% ipython --no-banner

In [1]: import numpy as np

In [2]: from numpy import linalg as LA

In [3]: np.set_printoptions(suppress=True, linewidth=200)

In [4]: m1 = np.array([[1, 0, 0, 0, 0],
   ...:     [1, 1, 0, 0, 0],
   ...:     [3, 0, 1, 0, 0],
   ...:     [0, 1, 2, 1, 0],
   ...:     [2, 1, 0, 0, 1]])

In [5]: O = m1.astype(float).copy()

In [6]: for j in range(5):
   ...:     O[:, j] -= O[:, :j] @ (O[:, :j].T @ O[:, j])
   ...:     O[:, j] /= LA.norm(O[:, j])
   ...: 

In [7]: np.round(O.T @ O, 3) + 0
Out[7]: 
array([[1., 0., 0., 0., 0.],
       [0., 1., 0., 0., 0.],
       [0., 0., 1., 0., 0.],
       [0., 0., 0., 1., 0.],
       [0., 0., 0., 0., 1.]])

In [8]: G = m1.T @ m1

In [9]: np.allclose(G, G.T)
Out[9]: True

In [10]: (m1 @ m1.T).shape
Out[10]: (5, 5)

In [11]: np.trace(G), (m1 ** 2).sum()
Out[11]: (np.int64(25), np.int64(25))

In [12]: np.round(LA.svd(m1, compute_uv=False) ** 2, 3)
Out[12]: array([17.011,  5.607,  2.017,  0.35 ,  0.015])

In [13]: m1 @ m1
Out[13]: 
array([[1, 0, 0, 0, 0],
       [2, 1, 0, 0, 0],
       [6, 0, 1, 0, 0],
       [7, 2, 4, 1, 0],
       [5, 2, 0, 0, 1]])

In [14]: LA.matrix_rank(m1 - m1[0, 0] * np.eye(5))
Out[14]: np.int64(3)

In [15]: ev, vecs = LA.eig(m1)

In [16]: np.prod(ev)
Out[16]: np.float64(1.0)

In [17]: m1 @ vecs[:, 0] - ev[0] * vecs[:, 0]
Out[17]: array([0., 0., 0., 0., 0.])

In [18]: np.round(np.sort(LA.eigvals(LA.inv(m1))), 3)
Out[18]: array([1., 1., 1., 1., 1.])

In [19]: np.round(np.sort(LA.eigvals(m1.T)), 3)
Out[19]: array([1., 1., 1., 1., 1.])

In [20]: T = np.stack([m1, 4 * m1, m1[::-1]])

In [21]: LA.matrix_rank(T)
Out[21]: array([5, 5, 5])

In [22]: LA.matrix_rank(T.reshape(3, -1))
Out[22]: np.int64(2)

In [23]: np.round(LA.norm(T, axis=(1, 2)), 3)
Out[23]: array([ 5., 20.,  5.])

In [24]: T.shape
Out[24]: (3, 5, 5)

In [25]: W2 = np.array([[2, -3, -1, 0, -1],
    ...:     [1, 2, 1, -3, -3],
    ...:     [-2, 2, 0, 1, -2],
    ...:     [-3, 3, 3, 1, -2],
    ...:     [-1, -3, 1, 1, 0]])

In [26]: rng = np.random.default_rng(7722)

In [27]: feats = (rng.random((30, 5)) < 0.25) @ W2

In [28]: feats
Out[28]: 
array([[-3,  3,  3,  1, -2],
       [-2,  5,  4, -2, -5],
       [ 0,  0,  0,  0,  0],
       [-2,  2,  0,  1, -2],
       [ 0, -1,  2, -2, -3],
       [-4,  0,  4,  2, -2],
       [ 0,  0,  0,  0,  0],
       [-3,  3,  3,  1, -2],
       [ 1,  2,  1, -3, -3],
       [ 2, -3, -1,  0, -1],
       [-1, -3,  1,  1,  0],
       [-4,  0,  4,  2, -2],
       [ 0,  0,  0,  0,  0],
       [-2,  2,  0,  1, -2],
       [ 0,  0,  0,  0,  0],
       [ 1,  2,  1, -3, -3],
       [ 2, -3, -1,  0, -1],
       [-3,  2,  2,  2, -5],
       [-2,  2,  0,  1, -2],
       [ 0,  0,  0,  0,  0],
       [ 3, -1,  0, -3, -4],
       [ 1,  2,  1, -3, -3],
       [-1, -3,  1,  1,  0],
       [-2,  2,  0,  1, -2],
       [-1, -3,  1,  1,  0],
       [ 0,  0,  0,  0,  0],
       [-1,  0,  2,  1, -3],
       [-3,  3,  3,  1, -2],
       [ 2, -3, -1,  0, -1],
       [ 2, -3, -1,  0, -1]])

In [29]: P = feats @ LA.solve(feats.T @ feats, feats.T)

In [30]: np.round(np.trace(P), 3)
Out[30]: np.float64(5.0)

In [31]: np.round(P @ feats[:, 1], 3) + 0
Out[31]: array([ 3.,  5.,  0.,  2., -1.,  0.,  0.,  3.,  2., -3., -3.,  0.,  0.,  2.,  0.,  2., -3.,  2.,  2.,  0., -1.,  2., -3.,  2., -3.,  0.,  0.,  3., -3., -3.])

In [32]: np.allclose(P @ P, P)
Out[32]: True

In [33]: np.round(LA.eigvalsh(P), 3) + 0
Out[33]: array([0., 0., 0., 0., 0., 0., 0., 0., 0., 0., 0., 0., 0., 0., 0., 0., 0., 0., 0., 0., 0., 0., 0., 0., 0., 1., 1., 1., 1., 1.])
